In [1]: import numpy as np

In [2]: np.set_printoptions(precision=2, suppress=True, linewidth=140, legacy="1.25")

In [3]: def rnd(a):
   ...:     return np.round(a, 2) + 0
   ...: 

In [4]: O, _ = np.linalg.qr(np.array([[0.6, 1.1, 1.4, 1.8],
   ...:     [0.7, -1.0, 2.4, 0.3],
   ...:     [-0.5, -0.4, 0.0, 0.7],
   ...:     [-1.2, -1.2, 2.0, -0.7]]))

In [5]: F = O[:, :4]

In [6]: rnd(F)
Out[6]: 
array([[-0.38,  0.43, -0.8 , -0.17],
       [-0.44, -0.86, -0.23, -0.11],
       [ 0.31, -0.05,  0.03, -0.95],
       [ 0.75, -0.27, -0.55,  0.25]])

In [7]: # columns are unit length and at right angles

In [8]: M2 = np.linalg.inv(F)

In [9]: rnd(np.linalg.inv(M2))
Out[9]: 
array([[-0.38,  0.43, -0.8 , -0.17],
       [-0.44, -0.86, -0.23, -0.11],
       [ 0.31, -0.05,  0.03, -0.95],
       [ 0.75, -0.27, -0.55,  0.25]])

In [10]: np.allclose(M2, F.T)
Out[10]: True

In [11]: rnd(F @ M2)
Out[11]: 
array([[1., 0., 0., 0.],
       [0., 1., 0., 0.],
       [0., 0., 1., 0.],
       [0., 0., 0., 1.]])

In [12]: (np.abs(M2) > 1e-9).astype(int)
Out[12]: 
array([[1, 1, 1, 1],
       [1, 1, 1, 1],
       [1, 1, 1, 1],
       [1, 1, 1, 1]])

In [13]: rnd(np.linalg.slogdet(F)[0])
Out[13]: -1.0

In [14]: O, r_ = np.linalg.qr(F)

In [15]: abs(r_[0, 0]), rnd(np.linalg.norm(F[:, 0]))
Out[15]: (1.0, 1.0)

In [16]: O.shape, r_.shape
Out[16]: ((4, 4), (4, 4))

In [17]: rnd(O)
Out[17]: 
array([[-0.38,  0.43, -0.8 , -0.17],
       [-0.44, -0.86, -0.23, -0.11],
       [ 0.31, -0.05,  0.03, -0.95],
       [ 0.75, -0.27, -0.55,  0.25]])

In [18]: X = np.load("dump.npy")

In [19]: X
Out[19]: 
array([[2, 0, 0],
       [1, 2, 0],
       [0, 2, 2]])

In [20]: rnd(np.linalg.norm(X[0] - X[1]))
Out[20]: 2.24

In [21]: rnd(np.linalg.norm(X) ** 2 / np.linalg.norm(X, 2) ** 2)
Out[21]: 1.55

In [22]: O, r_ = np.linalg.qr(X)

In [23]: rnd(abs(r_[0, 0])), rnd(np.linalg.norm(X[:, 0]))
Out[23]: (2.24, 2.24)

In [24]: rnd(O.T @ O)
Out[24]: 
array([[1., 0., 0.],
       [0., 1., 0.],
       [0., 0., 1.]])

In [25]: rnd(np.trace(O @ O.T))
Out[25]: 3.0

In [26]: rnd(r_)
Out[26]: 
array([[-2.24, -0.89,  0.  ],
       [ 0.  , -2.68, -1.49],
       [ 0.  ,  0.  ,  1.33]])

In [27]: E = np.loadtxt("run2.csv", delimiter=",")

In [28]: rnd(E)
Out[28]: 
array([[ 0.47, -0.35,  0.  , -0.35],
       [-0.35,  0.26,  0.  ,  0.26],
       [ 0.  ,  0.  ,  0.  ,  0.  ],
       [-0.35,  0.26,  0.  ,  0.26]])

In [29]: rk = np.linalg.matrix_rank(E)

In [30]: rk
Out[30]: 1

In [31]: null = np.linalg.svd(E)[2][rk:].T

In [32]: rnd(E @ null)
Out[32]: 
array([[0., 0., 0.],
       [0., 0., 0.],
       [0., 0., 0.],
       [0., 0., 0.]])

In [33]: [int(np.linalg.matrix_rank(E[:, :j + 1])) for j in range(4)]
Out[33]: [1, 1, 1, 1]

In [34]: [int(np.linalg.matrix_rank(E[:i])) for i in range(1, len(E) + 1)]
Out[34]: [1, 1, 1, 1]

In [35]: rnd(np.sort(np.abs(np.linalg.eigvals(E))))
Out[35]: array([0., 0., 0., 1.])

In [36]: (E - E.T) / 2
Out[36]: 
array([[0., 0., 0., 0.],
       [0., 0., 0., 0.],
       [0., 0., 0., 0.],
       [0., 0., 0., 0.]])

In [37]: rnd(np.trace(E))
Out[37]: 1.0

In [38]: rnd(E @ E)
Out[38]: 
array([[ 0.47, -0.35,  0.  , -0.35],
       [-0.35,  0.26,  0.  ,  0.26],
       [ 0.  ,  0.  ,  0.  ,  0.  ],
       [-0.35,  0.26,  0.  ,  0.26]])

In [39]: np.allclose(E @ E.T, E.T @ E)
Out[39]: True

In [40]: np.linalg.determinant(E)
---------------------------------------------------------------------------
AttributeError                            Traceback (most recent call last)
Cell In[40], line 1
----> 1 np.linalg.determinant(E)

AttributeError: module 'numpy.linalg' has no attribute 'determinant'

In [41]: assert E == E.T
---------------------------------------------------------------------------
ValueError                                Traceback (most recent call last)
Cell In[41], line 1
----> 1 assert E == E.T

ValueError: The truth value of an array with more than one element is ambiguous. Use a.any() or a.all()

In [42]: rnd(np.linalg.det(E))
Out[42]: 0.0

In [43]: x = np.array([-3, 6, 8, -7])

In [44]: rnd(E @ x)
Out[44]: array([-1.06,  0.79,  0.  ,  0.79])

In [45]: rnd(np.trace(E))
Out[45]: 1.0

In [46]: rnd(np.eye(4) - E)
Out[46]: 
array([[ 0.53,  0.35,  0.  ,  0.35],
       [ 0.35,  0.74,  0.  , -0.26],
       [ 0.  ,  0.  ,  1.  ,  0.  ],
       [ 0.35, -0.26,  0.  ,  0.74]])

In [47]: (x - E @ x) @ (E @ x)
Out[47]: 0.0

In [48]: rnd(E.reshape(2, -1))
Out[48]: 
array([[ 0.47, -0.35,  0.  , -0.35, -0.35,  0.26,  0.  ,  0.26],
       [ 0.  ,  0.  ,  0.  ,  0.  , -0.35,  0.26,  0.  ,  0.26]])

In [49]: t3 = E.reshape(4, 2, -1)

In [50]: t3.shape
Out[50]: (4, 2, 2)

In [51]: np.einsum("ihd,jhd->hij", t3, t3).shape
Out[51]: (2, 4, 4)

In [52]: rnd(t3[:, 0])
Out[52]: 
array([[ 0.47, -0.35],
       [-0.35,  0.26],
       [ 0.  ,  0.  ],
       [-0.35,  0.26]])

In [53]: rnd(np.einsum("ihd,ihd->ih", t3, t3))
Out[53]: 
array([[0.35, 0.12],
       [0.19, 0.07],
       [0.  , 0.  ],
       [0.19, 0.07]])

In [54]: np.argsort(-np.linalg.norm(E, axis=0).round(6), kind="stable")[:3]
Out[54]: array([0, 1, 3])

In [55]: m1 = np.array([[0.27, 2.26, 1.32, -0.14],
    ...:     [-0.16, 2.06, 1.48, -0.42],
    ...:     [0.53, 4.29, 2.36, 0.07]])

In [56]: rng = np.random.default_rng(796984)

In [57]: idx = rng.permutation(4)

In [58]: idx
Out[58]: array([0, 1, 2, 3])

In [59]: M2 = E[idx][:, idx]

In [60]: rnd(M2)
Out[60]: 
array([[ 0.47, -0.35,  0.  , -0.35],
       [-0.35,  0.26,  0.  ,  0.26],
       [ 0.  ,  0.  ,  0.  ,  0.  ],
       [-0.35,  0.26,  0.  ,  0.26]])

In [61]: rnd(np.diag(M2))
Out[61]: array([0.47, 0.26, 0.  , 0.26])

In [62]: np.allclose(M2, E)
Out[62]: True

In [63]: rnd(np.trace(M2))
Out[63]: 1.0

In [64]: np.abs(np.diag(np.linalg.qr(M2)[1])) > 1e-9
Out[64]: array([ True, False, False, False])

In [65]: A = np.load("m.npy")

In [66]: A
Out[66]: 
array([[ 3., -1.,  0.,  0.],
       [-1.,  1., -1.,  0.],
       [ 0., -1.,  9., -1.],
       [ 0.,  0., -1.,  0.]])

In [67]: vals, evecs = np.linalg.eigh(A)

In [68]: x = np.array([5, 7, 8, 5])

In [69]: rnd(evecs * np.maximum(vals, 0) @ evecs.T)
Out[69]: 
array([[ 3.  , -1.  ,  0.  ,  0.01],
       [-1.  ,  1.  , -1.  ,  0.02],
       [ 0.  , -1.  ,  9.  , -0.98],
       [ 0.01,  0.02, -0.98,  0.12]])

In [70]: (np.sign(evecs[:, -1].round(6)) == np.sign(evecs[0, -1].round(6))).astype(int)
Out[70]: array([1, 0, 1, 0])

In [71]: rnd(np.linalg.eigvalsh(A[1:, 1:]))
Out[71]: array([-0.12,  0.89,  9.23])

In [72]: x @ A @ x
Out[72]: 438.0

In [73]: rnd(evecs * np.abs(vals) @ evecs.T)
Out[73]: 
array([[ 3.  , -1.  ,  0.  ,  0.01],
       [-1.  ,  1.01, -1.  ,  0.04],
       [ 0.  , -1.  ,  9.  , -0.97],
       [ 0.01,  0.04, -0.97,  0.24]])

In [74]: idx = rng.permutation(4)

In [75]: M2 = A[:, idx] * rng.choice([-1, 1], 4)

In [76]: M2
Out[76]: 
array([[ 3.,  0.,  0.,  1.],
       [-1., -1.,  0., -1.],
       [ 0.,  9., -1.,  1.],
       [ 0., -1.,  0., -0.]])

In [77]: left, _, Vh = np.linalg.svd(A.T @ M2)

In [78]: rnd(left @ Vh)
Out[78]: 
array([[ 1.,  0.,  0.,  0.],
       [ 0.,  0.,  0., -1.],
       [ 0.,  1.,  0.,  0.],
       [ 0.,  0.,  1.,  0.]])

In [79]: t3 = np.stack([A, -3 * A, A[::-1]])

In [80]: rnd(np.linalg.norm(t3, axis=(1, 2)))
Out[80]: array([ 9.85, 29.55,  9.85])

In [81]: (t3 @ A.T).shape
Out[81]: (3, 4, 4)

In [82]: np.linalg.matrix_rank(t3.reshape(3, -1))
Out[82]: 2

In [83]: rnd(np.linalg.norm(A[0] - A[1]))
Out[83]: 4.58

In [84]: A[0] @ A[1]
Out[84]: -4.0

In [85]: rnd(np.linalg.norm(A, 1)), rnd(np.linalg.norm(A, np.inf))
Out[85]: (11.0, 11.0)

In [86]: rnd(np.linalg.norm(A, 2))
Out[86]: 9.23

In [87]: np.linalg.norm(A, axis=1).argmax()
Out[87]: 2

In [88]: J = np.load("case5.npy")

In [89]: J
Out[89]: 
array([[1, 2, 0, 0],
       [2, 2, 0, 0],
       [0, 0, 1, 2],
       [0, 0, 2, 2]])

In [90]: # symmetric

In [91]: M2 = J / np.sqrt((J ** 2).mean(axis=1, keepdims=True))

In [92]: rnd(np.linalg.norm(M2, axis=1))
Out[92]: array([2., 2., 2., 2.])

In [93]: J - J.mean(axis=1, keepdims=True)
Out[93]: 
array([[ 0.25,  1.25, -0.75, -0.75],
       [ 1.  ,  1.  , -1.  , -1.  ],
       [-0.75, -0.75,  0.25,  1.25],
       [-1.  , -1.  ,  1.  ,  1.  ]])

In [94]: np.linalg.matrix_rank(M2) == np.linalg.matrix_rank(J)
Out[94]: True

In [95]: vals, evecs = np.linalg.eigh(J)

In [96]: x = np.array([-3, 0, 0, 0])

In [97]: x @ J @ x / (x @ x), rnd(vals[0]), rnd(vals[-1])
Out[97]: (1.0, -0.56, 3.56)

In [98]: rnd(evecs * np.abs(vals) @ evecs.T)
Out[98]: 
array([[1.7 , 1.46, 0.  , 0.  ],
       [1.46, 2.43, 0.  , 0.  ],
       [0.  , 0.  , 1.7 , 1.46],
       [0.  , 0.  , 1.46, 2.43]])

In [99]: np.abs(J).sum(axis=1).max(), rnd(np.abs(vals).max())
Out[99]: (4, 3.56)

In [100]: x @ J @ x
Out[100]: 9

In [101]: rnd(np.linalg.eigvalsh(J[1:, 1:]))
Out[101]: array([-0.56,  2.  ,  3.56])

In [102]: np.all(np.linalg.eigvalsh(J) > 0)
Out[102]: False

In [103]: rnd(np.linalg.eigvalsh(J).min())
Out[103]: -0.56

In [104]: x = np.array([-2, 1, -1, -1])

In [105]: a = np.maximum(J @ x, 0)

In [106]: np.flatnonzero(a > 1e-9)
Out[106]: array([], dtype=int64)

In [107]: np.maximum(J @ x, 0) - np.maximum(-J @ x, 0)
Out[107]: array([ 0, -2, -3, -4])

In [108]: J * (a > 1e-9)[:, None]
Out[108]: 
array([[0, 0, 0, 0],
       [0, 0, 0, 0],
       [0, 0, 0, 0],
       [0, 0, 0, 0]])

In [109]: np.maximum(J @ (3 * x), 0)
Out[109]: array([0, 0, 0, 0])

In [110]: idx = rng.permutation(4)

In [111]: idx
Out[111]: array([0, 1, 2, 3])

In [112]: M2 = J[idx][:, idx]

In [113]: np.diag(M2)
Out[113]: array([1, 2, 1, 2])

In [114]: M2
Out[114]: 
array([[1, 2, 0, 0],
       [2, 2, 0, 0],
       [0, 0, 1, 2],
       [0, 0, 2, 2]])

In [115]: rnd(np.linalg.det(M2)), rnd(np.linalg.det(J[idx]))
Out[115]: (4.0, 4.0)

In [116]: mat = np.array([[-0.3, 1.0, -0.2],
     ...:     [1.1, 0.2, -1.4],
     ...:     [0.1, 1.3, -0.5],
     ...:     [1.2, 1.6, -0.5],
     ...:     [-0.9, 0.4, 1.4],
     ...:     [-2.0, 0.8, -0.7],
     ...:     [3.1, -0.3, 1.4],
     ...:     [1.0, 0.5, 0.4],
     ...:     [1.6, 1.8, -0.5],
     ...:     [1.5, 0.2, 0.5],
     ...:     [-1.0, -0.3, -0.8],
     ...:     [-0.9, 0.1, -1.2],
     ...:     [-1.7, -0.6, -2.2],
     ...:     [0.5, 2.4, 1.0],
     ...:     [-1.4, -1.1, -1.3],
     ...:     [-0.5, -1.0, -2.1],
     ...:     [-1.3, -0.8, -1.9],
     ...:     [-0.5, 0.1, -0.2],
     ...:     [0.7, 1.1, 1.4]])

In [117]: mat[18] *= 5

In [118]: mat
Out[118]: 
array([[-0.3,  1. , -0.2],
       [ 1.1,  0.2, -1.4],
       [ 0.1,  1.3, -0.5],
       [ 1.2,  1.6, -0.5],
       [-0.9,  0.4,  1.4],
       [-2. ,  0.8, -0.7],
       [ 3.1, -0.3,  1.4],
       [ 1. ,  0.5,  0.4],
       [ 1.6,  1.8, -0.5],
       [ 1.5,  0.2,  0.5],
       [-1. , -0.3, -0.8],
       [-0.9,  0.1, -1.2],
       [-1.7, -0.6, -2.2],
       [ 0.5,  2.4,  1. ],
       [-1.4, -1.1, -1.3],
       [-0.5, -1. , -2.1],
       [-1.3, -0.8, -1.9],
       [-0.5,  0.1, -0.2],
       [ 3.5,  5.5,  7. ]])

In [119]: Z = mat[[17, 7]].astype(float)

In [120]: for _ in range(3):
     ...:     idx = np.linalg.norm(mat[:, None] - Z, axis=-1).argmin(axis=1)
     ...:     Z = np.array([mat[idx == j].mean(axis=0) for j in range(2)])
     ...: 

In [121]: idx
Out[121]: array([0, 0, 0, 1, 0, 0, 1, 1, 1, 1, 0, 0, 0, 1, 0, 0, 0, 0, 1])

In [122]: np.bincount(idx)
Out[122]: array([12,  7])

In [123]: rnd(Z[1] - Z[0])
Out[123]: array([2.55, 1.66, 2.25])

In [124]: np.abs(Z[1] - Z[0]).argmax()
Out[124]: 0

In [125]: idx = rng.permutation(3)

In [126]: M2 = mat[:, idx] * rng.choice([-1, 1], 3)

In [127]: M2
Out[127]: 
array([[ 1. ,  0.3,  0.2],
       [ 0.2, -1.1,  1.4],
       [ 1.3, -0.1,  0.5],
       [ 1.6, -1.2,  0.5],
       [ 0.4,  0.9, -1.4],
       [ 0.8,  2. ,  0.7],
       [-0.3, -3.1, -1.4],
       [ 0.5, -1. , -0.4],
       [ 1.8, -1.6,  0.5],
       [ 0.2, -1.5, -0.5],
       [-0.3,  1. ,  0.8],
       [ 0.1,  0.9,  1.2],
       [-0.6,  1.7,  2.2],
       [ 2.4, -0.5, -1. ],
       [-1.1,  1.4,  1.3],
       [-1. ,  0.5,  2.1],
       [-0.8,  1.3,  1.9],
       [ 0.1,  0.5,  0.2],
       [ 5.5, -3.5, -7. ]])

In [128]: left, _, Vh = np.linalg.svd(mat.T @ M2)

In [129]: rnd(np.linalg.lstsq(mat, M2)[0])
Out[129]: 
array([[ 0., -1.,  0.],
       [ 1.,  0.,  0.],
       [ 0.,  0., -1.]])

In [130]: rnd(left @ Vh)
Out[130]: 
array([[ 0., -1.,  0.],
       [ 1.,  0.,  0.],
       [ 0.,  0., -1.]])

In [131]: idx
Out[131]: array([1, 0, 2])
